$ ipython --no-banner

In [1]: import numpy as np

In [2]: np.set_printoptions(precision=4, suppress=True, linewidth=100)

In [3]: E = np.load("data.npy")

In [4]: E
Out[4]: 
array([[ 4,  5,  6,  7],
       [ 8,  9, 10, 11],
       [12, 13, 14, 15]])

In [5]: Uu, sigma, Vt = np.linalg.svd(E)

In [6]: evecs = Vt[:(sigma > 1e-8).sum()]

In [7]: rng = np.random.default_rng(980)

In [8]: x = E[0] + -2 * E[2] + rng.integers(2) * np.eye(4)[2]

In [9]: print(x)
[-20. -21. -22. -23.]

In [10]: evecs.T @ evecs
Out[10]: 
array([[ 0.7,  0.4,  0.1, -0.2],
       [ 0.4,  0.3,  0.2,  0.1],
       [ 0.1,  0.2,  0.3,  0.4],
       [-0.2,  0.1,  0.4,  0.7]])

In [11]: np.linalg.matrix_rank(np.vstack([E, x]))
Out[11]: np.int64(2)

In [12]: np.allclose(evecs.T @ evecs @ x, x)
Out[12]: True

In [13]: M = np.load("mat.npy")

In [14]: M
Out[14]: 
array([[ 3,  0,  2, -5],
       [-5, -1,  1, -1],
       [ 3,  4, -5, -2],
       [ 4, -3, -4, -3]])

In [15]: labels = rng.permutation(4)

In [16]: labels
Out[16]: array([3, 1, 2, 0])

In [17]: other = M[labels][:, labels]

In [18]: np.diag(other)
Out[18]: array([-3, -1, -5,  3])

In [19]: np.trace(other)
Out[19]: np.int64(-6)

In [20]: np.allclose(other, M)
Out[20]: False

In [21]: other
Out[21]: 
array([[-3, -3, -4,  4],
       [-1, -1,  1, -5],
       [-2,  4, -5,  3],
       [-5,  0,  2,  3]])

In [22]: proj = np.triu(np.array([[1, 0, 2, 0], [1, 1, 0, 0], [0, 1, 1, 0], [1, 1, 0, 2]]), 1) + np.eye(4)

In [23]: other = proj @ M @ np.linalg.inv(proj)

In [24]: np.linalg.matrix_rank(other)
Out[24]: np.int64(4)

In [25]: J = np.load("out1.npy")

In [26]: J
Out[26]: 
array([[ 2,  4,  0],
       [ 1,  2, -2],
       [ 0,  0,  0],
       [ 0,  0, -3]])

In [27]: round(float(np.linalg.norm(J, 2) / np.linalg.norm(J)), 4)
Out[27]: 0.8348

In [28]: Uu, sigma, Vt = np.linalg.svd(J)

In [29]: sigma.round(4) + 0
Out[29]: array([5.1462, 3.3936, 0.    ])

In [30]: other = Uu[:, :2] @ np.diag(sigma[:2]) @ Vt[:2]

In [31]: np.linalg.matrix_rank(J, rtol=0.05)
Out[31]: np.int64(2)

In [32]: other.round(4) + 0
Out[32]: 
array([[ 2.,  4.,  0.],
       [ 1.,  2., -2.],
       [ 0.,  0.,  0.],
       [ 0.,  0., -3.]])

In [33]: Uu, sigma, Vt = np.linalg.svd(J)

In [34]: evecs = Vt[:(sigma > 1e-8).sum()]

In [35]: x = J[0] + -1 * J[2] + rng.integers(2) * np.eye(3)[1]

In [36]: x
Out[36]: array([2., 5., 0.])

In [37]: print(np.round(evecs.T @ evecs, 4) + 0)
[[0.2 0.4 0. ]
 [0.4 0.8 0. ]
 [0.  0.  1. ]]

In [38]: np.linalg.matrix_rank(np.vstack([J, x]))
Out[38]: np.int64(3)

In [39]: round(float(np.linalg.norm(x - evecs.T @ evecs @ x)), 4)
Out[39]: 0.4472

In [40]: x = np.array([1, 2, 4])

In [41]: h = np.maximum(J @ x, 0)

In [42]: np.maximum(J @ (3 * x), 0)
Out[42]: array([30,  0,  0,  0])

In [43]: J * (h > 1e-9)[:, None]
Out[43]: 
array([[2, 4, 0],
       [0, 0, 0],
       [0, 0, 0],
       [0, 0, 0]])

In [44]: np.tanh(J @ x)
Out[44]: array([ 1.    , -0.9951,  0.    , -1.    ])

In [45]: J.T @ h
Out[45]: array([20, 40,  0])

In [46]: feats = np.array([[1, -2, 4, -8], [1, -1, 1, -1], [1, 0, 0, 0]])

In [47]: # row 0 dominates

In [48]: other = np.array([[2, 0], [3, 2], [1, 1], [2, 3]])

In [49]: np.linalg.matrix_rank(np.vstack([feats, other.T]))
Out[49]: np.int64(4)

In [50]: np.linalg.matrix_rank(feats @ other)
Out[50]: np.int64(2)

In [51]: np.einsum("ik,kj->ij", feats, other)
Out[51]: 
array([[-16, -24],
       [ -2,  -4],
       [  2,   0]])

In [52]: feats - feats[0]
Out[52]: 
array([[ 0,  0,  0,  0],
       [ 0,  1, -3,  7],
       [ 0,  2, -4,  8]])

In [53]: round(np.linalg.norm(feats), 4)
Out[53]: np.float64(9.4868)

In [54]: feats.sum(axis=0)
Out[54]: array([ 3, -3,  5, -9])

In [55]: feats.shape
Out[55]: (3, 4)

In [56]: feats.mean(axis=0)
Out[56]: array([ 1.    , -1.    ,  1.6667, -3.    ])

In [57]: np.diff(feats, axis=0)
Out[57]: 
array([[ 0,  1, -3,  7],
       [ 0,  1, -1,  1]])

In [58]: np.linalg.svd(feats, compute_uv=False)
Out[58]: array([9.365 , 1.4043, 0.569 ])
